$ python3 -q
>>> import numpy as np
>>> np.set_printoptions(precision=1, suppress=True, linewidth=100)
>>> data = np.loadtxt("data.csv", delimiter=",")
>>> data
array([[ 0.2, -0.7,  0.1, -0.2,  0.4],
       [-0.8, -3. ,  0. ,  0.7,  0.2],
       [-1. ,  0.7, -0.2,  1.5, -0.3],
       [ 0.3, -1.3,  0.5, -0.1,  1.6],
       [-1. ,  1.2, -0.6, -2.1, -1.3],
       [-0.4, -1.2,  1.4, -0.7,  4.2],
       [-0.2, -0.1,  0.7, -0.9,  2. ],
       [ 0.1, -0.1, -0.3, -1.1, -1. ],
       [-0.6,  1.4,  1. ,  0.2,  2.9],
       [-0.5,  0.1, -0.7, -1. , -1.7],
       [ 0. ,  1.1,  0. ,  1.2, -0.2],
       [-0.3, -1.1, -0.2,  0.8, -1.3],
       [ 0.6,  0.5,  1. , -1.2,  2.7]])
>>> O, R = np.linalg.qr(data)
>>> O.round(1) + 0
array([[-0.1, -0.2,  0. , -0.1, -0.2],
       [ 0.4, -0.7,  0. ,  0.1, -0.1],
       [ 0.5,  0.2,  0. ,  0.4, -0.2],
       [-0.1, -0.3, -0.2,  0. , -0.3],
       [ 0.5,  0.3,  0.2, -0.6,  0. ],
       [ 0.2, -0.3, -0.6, -0.2,  0. ],
       [ 0.1,  0. , -0.3, -0.2,  0.2],
       [ 0. ,  0. ,  0.1, -0.3,  0.3],
       [ 0.3,  0.3, -0.5,  0.1,  0.1],
       [ 0.2,  0. ,  0.3, -0.3, -0.1],
       [ 0. ,  0.3,  0. ,  0.4,  0.1],
       [ 0.1, -0.2,  0.1,  0.2,  0.8],
       [-0.3,  0.1, -0.4, -0.3,  0.2]])
>>> np.round(abs(R[0, 0]), 1), round(np.linalg.norm(data[:, 0]), 1)
(np.float64(2.0), np.float64(2.0))
>>> np.linalg.norm(O, axis=0)
array([1., 1., 1., 1., 1.])
>>> np.round(np.linalg.norm(O[9] - O[6]), 1)
np.float64(0.6)
>>> F = np.array([[-1, 0, 0, 0, 0],
...     [2, -1, 0, 0, 0],
...     [-1, -2, -2, 0, 0],
...     [-2, 0, -1, 2, 0],
...     [-2, -1, -3, 2, -3]])
>>> # triangular: eigenvalues sit on the diagonal
>>> A2 = F / np.sqrt((F ** 2).mean(axis=1, keepdims=True))
>>> np.linalg.matrix_rank(A2) == np.linalg.matrix_rank(F)
np.True_
>>> np.linalg.matrix_rank(F - F.mean(axis=1, keepdims=True))
np.int64(4)
>>> vals, evecs = np.linalg.eig(F)
>>> np.sort(np.linalg.eigvals(F @ F))
array([1., 1., 4., 4., 9.])
>>> rng = np.random.default_rng(23599)
>>> z = rng.permutation(5)
>>> z
array([0, 4, 1, 3, 2])
>>> A2 = F[z][:, z]
>>> np.allclose(A2, F)
False
>>> A2
array([[-1,  0,  0,  0,  0],
       [-2, -3, -1,  2, -3],
       [ 2,  0, -1,  0,  0],
       [-2,  0,  0,  2, -1],
       [-1,  0, -2,  0, -2]])
>>> O, R = np.linalg.qr(F)
>>> np.allclose(R.T @ R, F.T @ F)
True
>>> R
array([[ 3.7,  0.5,  2.7, -2.1,  1.6],
       [ 0. ,  2.4,  2.3, -0.4,  0.9],
       [ 0. ,  0. , -1.2,  1.2, -2.2],
       [ 0. ,  0. ,  0. , -1.4, -0.3],
       [ 0. ,  0. ,  0. ,  0. ,  0.8]])
>>> W0 = np.load("block12.npy")
>>> W0
array([[ 1,  0,  1],
       [ 0, -2, -2],
       [ 0,  0, -1]])
>>> round(float(np.linalg.det(2 * W0)), 1), np.round(np.linalg.det(W0), 1)
(16.0, np.float64(2.0))
>>> round(np.linalg.det(W0[::-1]), 1)
np.float64(-2.0)
>>> np.kron(np.eye(2, dtype=int), W0)
array([[ 1,  0,  1,  0,  0,  0],
       [ 0, -2, -2,  0,  0,  0],
       [ 0,  0, -1,  0,  0,  0],
       [ 0,  0,  0,  1,  0,  1],
       [ 0,  0,  0,  0, -2, -2],
       [ 0,  0,  0,  0,  0, -1]])
>>> np.poly(W0)
array([ 1.,  2., -1., -2.])
>>> np.linalg.eigvals(W0)
array([ 1., -2., -1.])
>>> F - F[0]
array([[ 0,  0,  0,  0,  0],
       [ 3, -1,  0,  0,  0],
       [ 0, -2, -2,  0,  0],
       [-1,  0, -1,  2,  0],
       [-1, -1, -3,  2, -3]])
>>> np.unravel_index(np.abs(F).argmax(), F.shape)
(np.int64(4), np.int64(2))
>>> np.zeros(5, 5)
Traceback (most recent call last):
  File "<python-input-34>", line 1, in <module>
    np.zeros(5, 5)
    ~~~~~~~~^^^^^^
TypeError: Cannot interpret '5' as a data type
>>> np.count_nonzero(F)
np.int64(14)
>>> F.shape
(5, 5)
>>> z = rng.permutation(3)
>>> A2 = W0[:, z] * rng.choice([-1, 1], 3)
>>> A2
array([[-1,  0, -1],
       [ 2, -2,  0],
       [ 1,  0,  0]])
>>> U, _, Vt = np.linalg.svd(W0.T @ A2)
>>> np.round(np.linalg.lstsq(W0, A2)[0], 1) + 0
array([[ 0.,  0., -1.],
       [ 0.,  1.,  0.],
       [-1.,  0.,  0.]])
>>> z
array([2, 1, 0])
>>> A2 = np.array([[-2, -1, 1], [1, 1, -2]])
>>> Z = np.kron(A2, W0)
>>> round(np.linalg.norm(Z, 2), 1), np.round(np.linalg.norm(A2, 2) * np.linalg.norm(W0, 2), 1)
(np.float64(10.1), np.float64(10.1))
>>> vec = np.array([-1, 1, 5])
>>> (W0 @ vec).argmax()
np.int64(0)
>>> W0 @ np.ones(3)
array([ 2., -4., -1.])
>>> W0 @ vec
array([  4, -12,  -5])
>>> mat = np.array([[0, 0, 2, 0, 1, 0],
...     [1, 1, 0, 2, 1, 0],
...     [0, 0, 1, 1, 0, 1],
...     [0, 2, 0, 2, 0, 1],
...     [1, 2, 2, 0, 0, 1],
...     [0, 2, 2, 0, 2, 1]])
>>> O, evecs = np.linalg.qr(mat[:, :5])[0], np.linalg.qr(mat[:, 5:])[0]
>>> sig = np.linalg.svd(O.T @ evecs, compute_uv=False)
>>> np.degrees(np.arccos(sig.clip(0, 1)))
array([18.4])
>>> np.round(np.linalg.norm(O @ O.T - evecs @ evecs.T, 2), 1)
np.float64(1.0)
>>> A2 = np.linalg.inv(mat)
>>> round(np.linalg.cond(mat), 1)
np.float64(11.6)
>>> A2
array([[-0.6,  0.6,  0.3, -0.7,  0.4,  0. ],
       [ 0.1, -0.1, -0.6,  0.4,  0.1,  0. ],
       [ 0.6, -0.1, -0.1,  0.2,  0.1, -0.2],
       [ 0.4,  0.1,  0.1,  0.3, -0.1, -0.2],
       [-0.3,  0.3,  0.1, -0.4, -0.3,  0.5],
       [-1. ,  0. ,  1. , -0.5,  0. ,  0.5]])
>>> np.round(np.linalg.inv(A2), 1) + 0
array([[0., 0., 2., 0., 1., 0.],
       [1., 1., 0., 2., 1., 0.],
       [0., 0., 1., 1., 0., 1.],
       [0., 2., 0., 2., 0., 1.],
       [1., 2., 2., 0., 0., 1.],
       [0., 2., 2., 0., 2., 1.]])
>>> np.linalg.det(mat) * A2
array([[-16.,  16.,   8., -20.,  12.,   0.],
       [  4.,  -4., -16.,  12.,   4.,   0.],
       [ 18.,  -4.,  -2.,   5.,   4.,  -7.],
       [ 10.,   4.,   2.,   9.,  -4.,  -7.],
       [ -8.,   8.,   4., -10.,  -8.,  14.],
       [-28.,   0.,  28., -14.,   0.,  14.]])
>>> np.round(mat @ A2, 1) + 0
array([[1., 0., 0., 0., 0., 0.],
       [0., 1., 0., 0., 0., 0.],
       [0., 0., 1., 0., 0., 0.],
       [0., 0., 0., 1., 0., 0.],
       [0., 0., 0., 0., 1., 0.],
       [0., 0., 0., 0., 0., 1.]])
>>> np.allclose(A2, mat.T)
False
>>> arr = np.loadtxt("dump.csv", delimiter=",")
>>> arr
array([[ -2.6, -10.1,   7.2, -13.6,   7.4],
       [ 15.6,  -3.5,  -7.2,   9.5,   1.6],
       [  6.9,   2.7,   0.6,  -1.9, -18.5],
       [  3.4,   2.4,   3.1,  19.1,   2.7],
       [ -7.3,  -3.5,   7.6,  15.9,  -4.9],
       [ 10.3,  -0.3,  14. ,   6.1,   7.8],
       [  3.5, -12.8,   6.7,  -3.9,  12.8],
       [ -3.9,   7.7, -12.7,  -6.9, -10.8],
       [ -9.9,  10.9,   6.5,  -6.6,  -9.8],
       [-13.6,   3.9,   6.1,  -3.5,  12.3],
       [  7.3,  -7.3, -13.5,  -2.8, -10.1],
       [ -4. ,   1.2,  -6.2, -17.2,   7. ],
       [ 12.1,   1. ,   6.2,   7.5, -12.6],
       [ -4.1,  -9.7,   6.4,   8.8, -13.1],
       [  0. ,   4.7,  -4.1,   5.6,  18.2],
       [ -3.9,  18.8,  -5.1,   0.4,  -2.2],
       [-18.5,   5.7,  -3.6,   3.2,   0.8]])
>>> vec = np.array([3, -2, 2, 0, -3])
>>> np.einsum("ij,j->i", data, vec)
array([  1. ,   3. ,  -3.9,  -0.3,  -2.7,  -8.6,  -5. ,   2.9, -11.3,   2. ,  -1.6,   4.8,  -5.3])
>>> (data @ vec).argmax()
np.int64(11)
>>> np.linalg.norm(data @ vec) <= np.linalg.norm(data, 2) * np.linalg.norm(vec) + 1e-9
np.True_
>>> data @ np.eye(5)[4]
array([ 0.4,  0.2, -0.3,  1.6, -1.3,  4.2,  2. , -1. ,  2.9, -1.7, -0.2, -1.3,  2.7])
>>> (data * vec).sum(axis=1)
array([  1. ,   3. ,  -3.9,  -0.3,  -2.7,  -8.6,  -5. ,   2.9, -11.3,   2. ,  -1.6,   4.8,  -5.3])
>>> data * vec
array([[  0.6,   1.4,   0.2,  -0. ,  -1.2],
       [ -2.4,   6. ,   0. ,   0. ,  -0.6],
       [ -3. ,  -1.4,  -0.4,   0. ,   0.9],
       [  0.9,   2.6,   1. ,  -0. ,  -4.8],
       [ -3. ,  -2.4,  -1.2,  -0. ,   3.9],
       [ -1.2,   2.4,   2.8,  -0. , -12.6],
       [ -0.6,   0.2,   1.4,  -0. ,  -6. ],
       [  0.3,   0.2,  -0.6,  -0. ,   3. ],
       [ -1.8,  -2.8,   2. ,   0. ,  -8.7],
       [ -1.5,  -0.2,  -1.4,  -0. ,   5.1],
       [  0. ,  -2.2,   0. ,   0. ,   0.6],
       [ -0.9,   2.2,  -0.4,   0. ,   3.9],
       [  1.8,  -1. ,   2. ,  -0. ,  -8.1]])
>>> data @ np.ones(5)
array([-0.2, -2.9,  0.7,  1. , -3.8,  3.3,  1.5, -2.4,  4.9, -3.8,  2.1, -2.1,  3.6])
